>>> import numpy as np
>>> import numpy.linalg as la
>>> np.set_printoptions(precision=1, suppress=True, linewidth=140, floatmode="fixed")
>>> J = np.load("out13.npy")
>>> print(J)
[[ -5  10 -15  -5]
 [ -5  10 -15  -5]
 [ -6  12 -18  -6]]
>>> print(np.argsort(-la.norm(J, axis=0).round(6), kind="stable")[:3])
[2 1 0]
>>> print(la.cond(J) > 100)
True
>>> rank = la.matrix_rank(J)
>>> print(rank)
1
>>> null = la.svd(J)[2][rank:].T
>>> print(np.round(J @ null, 1) + 0)
[[0.0 0.0 0.0]
 [0.0 0.0 0.0]
 [0.0 0.0 0.0]]
>>> print(null.shape)
(4, 3)
>>> print(J.shape)
(3, 4)
>>> print(np.count_nonzero(J))
12
>>> print(J - J[0])
[[ 0  0  0  0]
 [ 0  0  0  0]
 [-1  2 -3 -1]]
>>> print(np.diff(J, axis=0))
[[ 0  0  0  0]
 [-1  2 -3 -1]]
>>> print(J.sum(axis=0))
[-16  32 -48 -16]
>>> print(la.matrix_rank(J))
1
>>> M = np.array([[3.0, 5.0, 0.0, 0.0, 0.0, 0.0, 0.0],
...     [5.0, 0.0, 5.0, 0.0, 0.0, 0.0, 0.0],
...     [0.0, 5.0, 1.0, 5.0, 0.0, 0.0, 0.0],
...     [0.0, 0.0, 5.0, 3.0, 5.0, 0.0, 0.0],
...     [0.0, 0.0, 0.0, 5.0, 4.0, 5.0, 0.0],
...     [0.0, 0.0, 0.0, 0.0, 5.0, -5.0, 5.0],
...     [0.0, 0.0, 0.0, 0.0, 0.0, 5.0, 5.0]])
>>> vals, evecs = la.eigvalsh(M)
Traceback (most recent call last):
  File "<python-input-19>", line 1, in <module>
    vals, evecs = la.eigvalsh(M)
    ^^^^^^^^^^^
ValueError: too many values to unpack (expected 2)
>>> vals, evecs = la.eigh(M)
>>> print(np.round(evecs @ np.diag(vals) @ evecs.T, 1) + 0)
[[ 3.0  5.0  0.0  0.0  0.0  0.0  0.0]
 [ 5.0  0.0  5.0  0.0  0.0  0.0  0.0]
 [ 0.0  5.0  1.0  5.0  0.0  0.0  0.0]
 [ 0.0  0.0  5.0  3.0  5.0  0.0  0.0]
 [ 0.0  0.0  0.0  5.0  4.0  5.0  0.0]
 [ 0.0  0.0  0.0  0.0  5.0 -5.0  5.0]
 [ 0.0  0.0  0.0  0.0  0.0  5.0  5.0]]
>>> print(la.svd(M, compute_uv=False))
[11.3  9.2  8.3  7.0  6.6  3.1  1.9]
>>> print((vals > 1e-8).sum(), (vals < -1e-8).sum())
4 3
>>> A2 = M / np.sqrt((M ** 2).mean(axis=1, keepdims=True))
>>> print(la.matrix_rank(A2) == la.matrix_rank(M))
True
>>> print(M - M.mean(axis=1, keepdims=True))
[[ 1.9  3.9 -1.1 -1.1 -1.1 -1.1 -1.1]
 [ 3.6 -1.4  3.6 -1.4 -1.4 -1.4 -1.4]
 [-1.6  3.4 -0.6  3.4 -1.6 -1.6 -1.6]
 [-1.9 -1.9  3.1  1.1  3.1 -1.9 -1.9]
 [-2.0 -2.0 -2.0  3.0  2.0  3.0 -2.0]
 [-0.7 -0.7 -0.7 -0.7  4.3 -5.7  4.3]
 [-1.4 -1.4 -1.4 -1.4 -1.4  3.6  3.6]]
>>> print(la.matrix_rank(M - M.mean(axis=1, keepdims=True)))
6
>>> T = np.stack([M, 4 * M, M[::-1]])
>>> print(la.norm(T, axis=(1, 2)))
[19.6 78.5 19.6]
>>> print((T @ M.T).shape)
(3, 7, 7)
>>> print(la.matrix_rank(T))
[7 7 7]
>>> print(T.sum(axis=0))
[[ 15.0  25.0   0.0   0.0   0.0   5.0   5.0]
 [ 25.0   0.0  25.0   0.0   5.0  -5.0   5.0]
 [  0.0  25.0   5.0  30.0   4.0   5.0   0.0]
 [  0.0   0.0  30.0  18.0  30.0   0.0   0.0]
 [  0.0   5.0   1.0  30.0  20.0  25.0   0.0]
 [  5.0   0.0   5.0   0.0  25.0 -25.0  25.0]
 [  3.0   5.0   0.0   0.0   0.0  25.0  25.0]]
>>> print(la.matrix_rank(T.reshape(3, -1)))
2
>>> K = np.vander(np.arange(7) - 2, 3, increasing=True)
>>> print(K)
[[ 1 -2  4]
 [ 1 -1  1]
 [ 1  0  0]
 [ 1  1  1]
 [ 1  2  4]
 [ 1  3  9]
 [ 1  4 16]]
>>> r0 = np.array([-2, 0])
>>> print(np.convolve(K[4], r0))
[-2 -4 -8  0]
>>> print(np.polyval(r0, K[4]))
[-2 -4 -8]
>>> print(np.array([np.convolve(row, r0, "same") for row in K]))
[[ -2   4  -8]
 [ -2   2  -2]
 [ -2   0   0]
 [ -2  -2  -2]
 [ -2  -4  -8]
 [ -2  -6 -18]
 [ -2  -8 -32]]
>>> T = np.stack([K, 3 * K, K[::-1]])
>>> print(np.einsum("bij,cij->bc", T, T))
[[ 413 1239  133]
 [1239 3717  399]
 [ 133  399  413]]
>>> print(T.shape)
(3, 7, 3)
>>> sv = 3 * 0.9 ** np.arange(6)
>>> q, _ = la.qr(np.array([[-0.4, -0.6, 1.2, -0.9, 0.2, -0.6],
...     [0.7, -0.3, -0.6, 1.3, 0.4, 0.5],
...     [-1.0, -0.9, -1.0, -2.0, 1.3, -0.2],
...     [0.9, -0.8, 0.1, -0.1, 0.3, -1.3],
...     [0.8, 1.1, -0.5, -0.5, 1.0, 0.0],
...     [1.1, -0.3, 0.0, 0.8, 0.0, 0.8]]))
>>> rng = np.random.default_rng(60937)
>>> feats = rng.normal(size=(23, 6)) * sv @ q
>>> print(feats.round(1) + 0)
[[ 0.0  0.3  0.7 -2.3  0.1 -0.3]
 [-2.7  1.5  3.0 -0.3  2.1  0.2]
 [-3.1 -1.7 -0.6 -1.5 -0.6  0.8]
 [-4.8  4.6  4.5 -0.9  3.5  2.5]
 [ 2.6 -1.1  0.8  1.1  1.0 -2.6]
 [-0.9  0.1 -1.3 -2.7  0.9 -5.2]
 [-0.5  2.6 -2.6 -0.8 -3.5 -2.0]
 [-3.7  1.9  0.2  1.1  2.4  0.3]
 [ 0.0 -3.5  3.2  1.3  0.3 -2.7]
 [-0.8  2.1  0.4 -1.4  0.7 -0.4]
 [ 1.8 -2.4 -0.6 -1.7 -1.6  0.2]
 [ 2.2  2.6 -4.5  6.7  1.8 -0.1]
 [ 1.2  0.7  0.3  0.3 -3.5 -3.1]
 [-1.5  1.1  0.5  1.2 -3.3  1.6]
 [ 0.7 -1.9  3.2 -1.6 -4.1 -3.8]
 [-5.1  1.2  1.0 -2.2  0.0 -2.2]
 [-1.2 -1.4 -0.5 -5.1 -0.4  4.3]
 [ 3.9  3.6  2.7 -2.2  1.1 -4.2]
 [-2.2 -1.3  0.6 -4.7  0.7  0.3]
 [ 2.4  3.3  0.0 -0.3  1.6  1.7]
 [-4.5  2.7  2.0  3.0  0.5  4.3]
 [-0.7  0.0 -3.5 -0.9 -2.4  3.4]
 [-1.6  1.1 -0.1 -3.6  1.1 -0.8]]
>>> q, evecs = la.qr(feats[:, :4])[0], la.qr(feats[:, 4:])[0]
>>> sv = la.svd(q.T @ evecs, compute_uv=False)
>>> print((sv > 0.9).sum())
0
>>> print(sv)
[0.5 0.4]
